$ ipython --no-banner

In [1]: import numpy as np

In [2]: np.set_printoptions(precision=3, suppress=True, linewidth=200)

In [3]: def rd(a):
   ...:     return np.round(a, 3) + 0
   ...: 

In [4]: W0 = np.loadtxt("block3.csv", delimiter=",")

In [5]: W0
Out[5]: 
array([[ 1.,  0.,  2.,  0.,  4.,  5.],
       [ 1.,  2.,  0.,  1.,  0.,  1.],
       [ 1.,  0.,  1.,  0.,  3.,  4.],
       [ 1.,  2.,  1.,  0.,  3.,  0.],
       [ 0.,  0.,  0.,  0., -1.,  1.],
       [ 0.,  0.,  0.,  0.,  2.,  0.]])

In [6]: rng = np.random.default_rng(8935)

In [7]: z = rng.permutation(6)

In [8]: z
Out[8]: array([0, 4, 2, 5, 1, 3])

In [9]: other = W0[z][:, z]

In [10]: other
Out[10]: 
array([[ 1.,  4.,  2.,  5.,  0.,  0.],
       [ 0., -1.,  0.,  1.,  0.,  0.],
       [ 1.,  3.,  1.,  4.,  0.,  0.],
       [ 0.,  2.,  0.,  0.,  0.,  0.],
       [ 1.,  0.,  0.,  1.,  2.,  1.],
       [ 1.,  3.,  1.,  0.,  2.,  0.]])

In [11]: rd(np.sort(np.abs(np.linalg.eigvals(other))))
Out[11]: array([0.414, 0.732, 1.   , 2.   , 2.414, 2.732])

In [12]: other = np.inv(W0)
AttributeError: module 'numpy' has no attribute 'inv'


In [13]: other = np.linalg.inv(W0)

In [14]: np.allclose(other, W0.T)
Out[14]: False

In [15]: rd(np.linalg.slogdet(W0)[0])
Out[15]: np.float64(-1.0)

In [16]: rd(np.linalg.det(W0) * other)
Out[16]: 
array([[ 4.,  0., -8.,  0., 12., 10.],
       [ 0.,  0.,  2., -2., -8., -4.],
       [-4.,  0.,  4.,  0.,  4.,  4.],
       [-4., -4.,  4.,  4.,  8.,  0.],
       [ 0.,  0.,  0.,  0.,  0., -2.],
       [ 0.,  0.,  0.,  0., -4., -2.]])

In [17]: rd(np.linalg.det(W0) * np.linalg.det(other))
Out[17]: np.float64(1.0)

In [18]: other = W0 / np.sqrt((W0 ** 2).mean(axis=1, keepdims=True))

In [19]: rd(other[5])
Out[19]: array([0.   , 0.   , 0.   , 0.   , 2.449, 0.   ])

In [20]: np.linalg.matrix_rank(other) == np.linalg.matrix_rank(W0)
Out[20]: np.True_

In [21]: rd(W0 - W0.mean(axis=1, keepdims=True))
Out[21]: 
array([[-1.   , -2.   ,  0.   , -2.   ,  2.   ,  3.   ],
       [ 0.167,  1.167, -0.833,  0.167, -0.833,  0.167],
       [-0.5  , -1.5  , -0.5  , -1.5  ,  1.5  ,  2.5  ],
       [-0.167,  0.833, -0.167, -1.167,  1.833, -1.167],
       [ 0.   ,  0.   ,  0.   ,  0.   , -1.   ,  1.   ],
       [-0.333, -0.333, -0.333, -0.333,  1.667, -0.333]])

In [22]: np.linalg.norm(W0, axis=1).argmax()
Out[22]: np.int64(0)

In [23]: rd(np.linalg.norm(W0, 2))
Out[23]: np.float64(8.998)

In [24]: rd(np.abs(np.linalg.eigvals(W0)).max())
Out[24]: np.float64(2.732)

In [25]: np.trace(W0)
Out[25]: np.float64(3.0)

In [26]: rd(np.linalg.det(W0))
Out[26]: np.float64(-4.0)

In [27]: np.linalg.determinant(W0)
AttributeError: module 'numpy.linalg' has no attribute 'determinant'


In [28]: rd(np.sort(np.abs(np.linalg.eigvals(W0))))
Out[28]: array([0.414, 0.732, 1.   , 2.   , 2.414, 2.732])

In [29]: assert W0 == W0.T
ValueError: The truth value of an array with more than one element is ambiguous. Use a.any() or a.all()


In [30]: F = np.load("dump.npy")

In [31]: rd(F)
Out[31]: 
array([[ 0.938, -0.469,  4.193, -1.88 ,  0.236,  0.239,  1.544,  0.535],
       [-1.129,  0.665, -4.188,  1.657,  0.068,  0.669, -1.354, -0.845],
       [-1.068,  0.599, -4.212,  1.744, -0.039,  0.352, -1.428, -0.74 ],
       [ 1.117, -1.02 ,  1.064,  0.535, -1.336, -4.105, -0.472,  1.561],
       [ 1.331, -0.928,  3.709, -1.086, -0.586, -2.161,  0.874,  1.285],
       [ 0.633, -0.759, -0.933,  1.388, -1.39 , -4.045, -1.172,  1.247],
       [-1.293,  0.867, -3.9  ,  1.264,  0.448,  1.77 , -1.022, -1.18 ],
       [ 1.317, -1.067,  2.405, -0.182, -1.101, -3.553,  0.12 ,  1.57 ],
       [ 0.826, -0.874, -0.232,  1.115, -1.408, -4.175, -0.949,  1.395],
       [ 1.313, -0.897,  3.814, -1.181, -0.514, -1.959,  0.953,  1.232]])

In [32]: def softmax(z):
    ...:     e = np.exp(z - z.max(axis=-1, keepdims=True))
    ...:     return e / e.sum(axis=-1, keepdims=True)
    ...: 

In [33]: rd(softmax(F[3] + 5))
Out[33]: array([0.223, 0.026, 0.212, 0.125, 0.019, 0.001, 0.046, 0.348])

In [34]: rd(softmax(F).sum(axis=1))
Out[34]: array([1., 1., 1., 1., 1., 1., 1., 1., 1., 1.])

In [35]: rd(softmax(F[3]))
Out[35]: array([0.223, 0.026, 0.212, 0.125, 0.019, 0.001, 0.046, 0.348])

In [36]: scores = F @ F.T / np.sqrt(8)

In [37]: rd(softmax(scores)[3] @ F)
Out[37]: array([ 1.031, -0.955,  0.866,  0.575, -1.281, -3.918, -0.504,  1.468])

In [38]: th = np.radians(60)

In [39]: Rm = np.eye(8)

In [40]: Rm[2, 2] = Rm[7, 7] = np.cos(th)

In [41]: Rm[2, 7], Rm[7, 2] = -np.sin(th), np.sin(th)

In [42]: rd(Rm)
Out[42]: 
array([[ 1.   ,  0.   ,  0.   ,  0.   ,  0.   ,  0.   ,  0.   ,  0.   ],
       [ 0.   ,  1.   ,  0.   ,  0.   ,  0.   ,  0.   ,  0.   ,  0.   ],
       [ 0.   ,  0.   ,  0.5  ,  0.   ,  0.   ,  0.   ,  0.   , -0.866],
       [ 0.   ,  0.   ,  0.   ,  1.   ,  0.   ,  0.   ,  0.   ,  0.   ],
       [ 0.   ,  0.   ,  0.   ,  0.   ,  1.   ,  0.   ,  0.   ,  0.   ],
       [ 0.   ,  0.   ,  0.   ,  0.   ,  0.   ,  1.   ,  0.   ,  0.   ],
       [ 0.   ,  0.   ,  0.   ,  0.   ,  0.   ,  0.   ,  1.   ,  0.   ],
       [ 0.   ,  0.   ,  0.866,  0.   ,  0.   ,  0.   ,  0.   ,  0.5  ]])

In [43]: other = F @ Rm.T

In [44]: np.allclose(np.linalg.norm(F, axis=1), np.linalg.norm(other, axis=1))
Out[44]: True

In [45]: np.allclose(F @ F.T, other @ other.T)
Out[45]: True

In [46]: rd(np.abs(other - F).max(axis=0))
Out[46]: array([0.   , 0.   , 2.974, 0.   , 0.   , 0.   , 0.   , 3.364])

In [47]: rd(np.linalg.svd(F, compute_uv=False)), rd(np.linalg.svd(other, compute_uv=False))
Out[47]: 
(array([13.095,  8.861,  0.   ,  0.   ,  0.   ,  0.   ,  0.   ,  0.   ]),
 array([13.095,  8.861,  0.   ,  0.   ,  0.   ,  0.   ,  0.   ,  0.   ]))

In [48]: T = np.stack([F, -2 * F, F[::-1]])

In [49]: np.linalg.matrix_rank(T)
Out[49]: array([2, 2, 2])

In [50]: np.linalg.matrix_rank(T.reshape(3, -1))
Out[50]: np.int64(2)
